In [1]: import numpy as np

In [2]: from numpy import linalg as LA

In [3]: np.set_printoptions(precision=2, suppress=True, linewidth=120)

In [4]: rd = lambda a: np.round(a, 2) + 0

In [5]: Y = np.array([[0, 2], [1, 0]])

In [6]: data = np.tile(Y, (2, 2))

In [7]: data
Out[7]: 
array([[0, 2, 0, 2],
       [1, 0, 1, 0],
       [0, 2, 0, 2],
       [1, 0, 1, 0]])

In [8]: # columns 0 and 2 are equal

In [9]: rk = LA.matrix_rank(data)

In [10]: rk
Out[10]: np.int64(2)

In [11]: ns = LA.svd(data)[2][rk:].T

In [12]: [int(LA.matrix_rank(data[:, :j + 1])) for j in range(4)]
Out[12]: [1, 2, 2, 2]

In [13]: LA.matrix_rank(data.T @ data), LA.matrix_rank(data @ data.T)
Out[13]: (np.int64(2), np.int64(2))

In [14]: rd(ns @ ns.T)
Out[14]: 
array([[ 0.5,  0. , -0.5,  0. ],
       [ 0. ,  0.5,  0. , -0.5],
       [-0.5,  0. ,  0.5,  0. ],
       [ 0. , -0.5,  0. ,  0.5]])

In [15]: cov = data.T @ data

In [16]: np.trace(cov), (data ** 2).sum()
Out[16]: (np.int64(20), np.int64(20))

In [17]: np.allclose(cov, cov.T)
Out[17]: True

In [18]: rd(LA.eigvalsh(cov)[::-1])
Out[18]: array([16.,  4.,  0.,  0.])

In [19]: LA.matrix_rank(cov)
Out[19]: np.int64(2)

In [20]: x = np.array([1, 2, 3, 1])

In [21]: (data * x).sum(axis=1)
Out[21]: array([6, 4, 6, 4])

In [22]: data @ (2 * x)
Out[22]: array([12,  8, 12,  8])

In [23]: (data @ x).argmax()
Out[23]: np.int64(0)

In [24]: data @ np.ones(4)
Out[24]: array([4., 2., 4., 2.])

In [25]: data @ np.eye(4)[0]
Out[25]: array([0., 1., 0., 1.])

In [26]: left, sigma, VT = LA.svd(data)

In [27]: np.argmax(sigma[:-1] / (sigma[1:] + 1e-6)) + 1
Out[27]: np.int64(2)

In [28]: Y = left[:, :2] @ np.diag(sigma[:2]) @ VT[:2]

In [29]: rd(LA.norm(data - Y) / LA.norm(data))
Out[29]: np.float64(0.0)

In [30]: rd(Y)
Out[30]: 
array([[0., 2., 0., 2.],
       [1., 0., 1., 0.],
       [0., 2., 0., 2.],
       [1., 0., 1., 0.]])

In [31]: LA.matrix_rank(data, rtol=0.05)
Out[31]: np.int64(2)

In [32]: hat = np.triu(np.array([[3, -3, 2, 0], [0, -1, -2, -3], [-1, 1, -1, 0], [-2, -1, 3, 0]]), 1) + np.eye(4)

In [33]: Y = hat @ data @ LA.inv(hat)

In [34]: np.trace(Y), np.trace(data)
Out[34]: (np.float64(0.0), np.int64(0))

In [35]: Y
Out[35]: 
array([[ -3.,  -3.,  -3.,  -3.],
       [ -2., -10., -18., -34.],
       [  0.,   2.,   4.,   8.],
       [  1.,   3.,   5.,   9.]])
